$ python -q
>>> import numpy as np
>>> from numpy import linalg as LA
>>> np.set_printoptions(precision=1, suppress=True, linewidth=200)
>>> tidy = lambda a: np.round(a, 1) + 0
>>> arr = np.array([[-0.4, -0.7, 0.4, 0.3, -1.2, 0.4, -0.8, -0.5],
...     [2.4, 1.4, 0.6, 3.1, 0.3, 0.1, -1.3, 0.3],
...     [0.9, -1.1, 0.9, 1.7, -0.8, 0.1, -1.1, 0.9],
...     [0.3, 0.2, 0.1, 0.7, 0.3, 0.4, -0.5, 0.6],
...     [-0.3, -0.1, 0.1, -0.5, 0.4, -0.2, 0.2, 0.3]])
>>> T = np.stack([arr, 3 * arr, arr[::-1]])
>>> LA.matrix_rank(T)
array([5, 5, 5])
>>> LA.matrix_rank(T.reshape(3, -1))
np.int64(2)
>>> (T @ arr.T).shape
(3, 5, 5)
>>> T.shape
(3, 5, 8)
>>> tidy(LA.norm(T, axis=(1, 2)))
array([ 5.8, 17.4,  5.8])
>>> r0, v = arr[1], arr[4]
>>> tidy(r0 @ r0)
np.float64(19.6)
>>> pr = (r0 @ v) / (r0 @ r0) * r0
>>> tidy(v - pr)
array([ 0. ,  0.1,  0.2, -0.1,  0.4, -0.2,  0. ,  0.3])
>>> tidy((v - pr) @ r0)
np.float64(0.0)
>>> tidy(np.outer(r0, v))
array([[-0.7, -0.2,  0.2, -1.2,  1. , -0.5,  0.5,  0.7],
       [-0.4, -0.1,  0.1, -0.7,  0.6, -0.3,  0.3,  0.4],
       [-0.2, -0.1,  0.1, -0.3,  0.2, -0.1,  0.1,  0.2],
       [-0.9, -0.3,  0.3, -1.6,  1.2, -0.6,  0.6,  0.9],
       [-0.1,  0. ,  0. , -0.2,  0.1, -0.1,  0.1,  0.1],
       [ 0. ,  0. ,  0. ,  0. ,  0. ,  0. ,  0. ,  0. ],
       [ 0.4,  0.1, -0.1,  0.6, -0.5,  0.3, -0.3, -0.4],
       [-0.1,  0. ,  0. , -0.2,  0.1, -0.1,  0.1,  0.1]])
>>> r0 = np.array([1, -3, 5])
>>> print(tidy(np.cross(arr[1, :3], arr[4, :3])))
[ 0.2 -0.4  0.2]
